In [1]: import numpy as np

In [2]: np.set_printoptions(suppress=True, linewidth=120)

In [3]: tidy = lambda a: np.round(a, 1) + 0

In [4]: X = np.loadtxt("layer17.csv", delimiter=",")

In [5]: tidy(X)
Out[5]: 
array([[ 1. , -0.1,  0. , -0.1,  0. , -0.1,  0. , -0.1],
       [-0.1,  0.4,  0. , -0.1, -0.2, -0.3,  0.2, -0.1],
       [ 0. ,  0. ,  1. ,  0. ,  0. ,  0. ,  0. ,  0. ],
       [-0.1, -0.1,  0. ,  0.8,  0. , -0.1, -0.2, -0.3],
       [ 0. , -0.2,  0. ,  0. ,  0.9, -0.1,  0.1,  0. ],
       [-0.1, -0.3,  0. , -0.1, -0.1,  0.8,  0. , -0.1],
       [ 0. ,  0.2,  0. , -0.2,  0.1,  0. ,  0.5, -0.4],
       [-0.1, -0.1,  0. , -0.3,  0. , -0.1, -0.4,  0.6]])

In [6]: rk = np.linalg.matrix_rank(X)

In [7]: rk
Out[7]: np.int64(6)

In [8]: ns = np.linalg.svd(X)[2][rk:].T

In [9]: np.allclose(X @ ns, 0)
Out[9]: True

In [10]: np.linalg.matrix_rank(X.T @ X), np.linalg.matrix_rank(X @ X.T)
Out[10]: (np.int64(6), np.int64(6))

In [11]: [int(np.linalg.matrix_rank(X[:i])) for i in range(1, len(X) + 1)]
Out[11]: [1, 2, 3, 4, 5, 6, 6, 6]

In [12]: ns.shape
Out[12]: (8, 2)

In [13]: Uu, sv, vt = np.linalg.svd(X)

In [14]: V = vt[:(sv > 1e-8).sum()]

In [15]: rng = np.random.default_rng(146194)

In [16]: x0 = X[5] + -3 * X[6] + rng.integers(2) * np.eye(8)[7]

In [17]: tidy(x0)
Out[17]: array([ 0. , -1. ,  0. ,  0.5, -0.5,  0.7, -1.4,  2. ])

In [18]: np.linalg.matrix_rank(np.vstack([X, x0]))
Out[18]: np.int64(7)

In [19]: tidy(np.diag(V.T @ V))
Out[19]: array([1. , 0.4, 1. , 0.8, 0.9, 0.8, 0.5, 0.6])

In [20]: np.linalg.cond(X) > 100
Out[20]: np.True_

In [21]: w, V = np.linalg.eigh(X)

In [22]: x0 = np.array([0, 0, 2, 2, 1, 1, 1, 1])

In [23]: tidy(np.abs(X).sum(axis=1).max()), tidy(np.abs(w).max())
Out[23]: (np.float64(1.7), np.float64(1.0))

In [24]: tidy(x0 @ X @ x0)
Out[24]: np.float64(6.8)

In [25]: tidy(x0 @ X @ x0 / (x0 @ x0)), tidy(w[0]), tidy(w[-1])
Out[25]: (np.float64(0.6), np.float64(0.0), np.float64(1.0))

In [26]: m1 = np.load("block0.npy")

In [27]: m1
Out[27]: 
array([[0, 0, 2, 3, 3, 3],
       [0, 0, 3, 0, 0, 0],
       [0, 0, 0, 0, 0, 2],
       [0, 0, 1, 0, 0, 0],
       [0, 0, 0, 0, 3, 0],
       [0, 0, 0, 0, 0, 0],
       [0, 0, 0, 0, 0, 2],
       [1, 1, 0, 0, 0, 0],
       [2, 0, 1, 0, 0, 0]])

In [28]: t3 = np.stack([m1, -3 * m1, m1[::-1]])

In [29]: t3.shape
Out[29]: (3, 9, 6)

In [30]: t3.sum(axis=0)
Out[30]: 
array([[ 2,  0, -3, -6, -6, -6],
       [ 1,  1, -6,  0,  0,  0],
       [ 0,  0,  0,  0,  0, -2],
       [ 0,  0, -2,  0,  0,  0],
       [ 0,  0,  0,  0, -3,  0],
       [ 0,  0,  1,  0,  0,  0],
       [ 0,  0,  0,  0,  0, -2],
       [-2, -2,  3,  0,  0,  0],
       [-4,  0,  0,  3,  3,  3]])

In [31]: np.linalg.matrix_rank(t3)
Out[31]: array([6, 6, 6])

In [32]: q, R = np.linalg.qr(m1)

In [33]: tidy(R)
Out[33]: 
array([[-2.2, -0.4, -0.9,  0. ,  0. ,  0. ],
       [ 0. , -0.9,  0.4,  0. ,  0. ,  0. ],
       [ 0. ,  0. , -3.7, -1.6, -1.6, -1.6],
       [ 0. ,  0. ,  0. ,  2.5,  2.5,  2.5],
       [ 0. ,  0. ,  0. ,  0. , -3. ,  0. ],
       [ 0. ,  0. ,  0. ,  0. ,  0. , -2.8]])

In [34]: tidy(q @ R)
Out[34]: 
array([[0., 0., 2., 3., 3., 3.],
       [0., 0., 3., 0., 0., 0.],
       [0., 0., 0., 0., 0., 2.],
       [0., 0., 1., 0., 0., 0.],
       [0., 0., 0., 0., 3., 0.],
       [0., 0., 0., 0., 0., 0.],
       [0., 0., 0., 0., 0., 2.],
       [1., 1., 0., 0., 0., 0.],
       [2., 0., 1., 0., 0., 0.]])

In [35]: tidy(np.abs(np.diag(R)))
Out[35]: array([2.2, 0.9, 3.7, 2.5, 3. , 2.8])

In [36]: np.trace(q @ q.T)
Out[36]: np.float64(6.0)
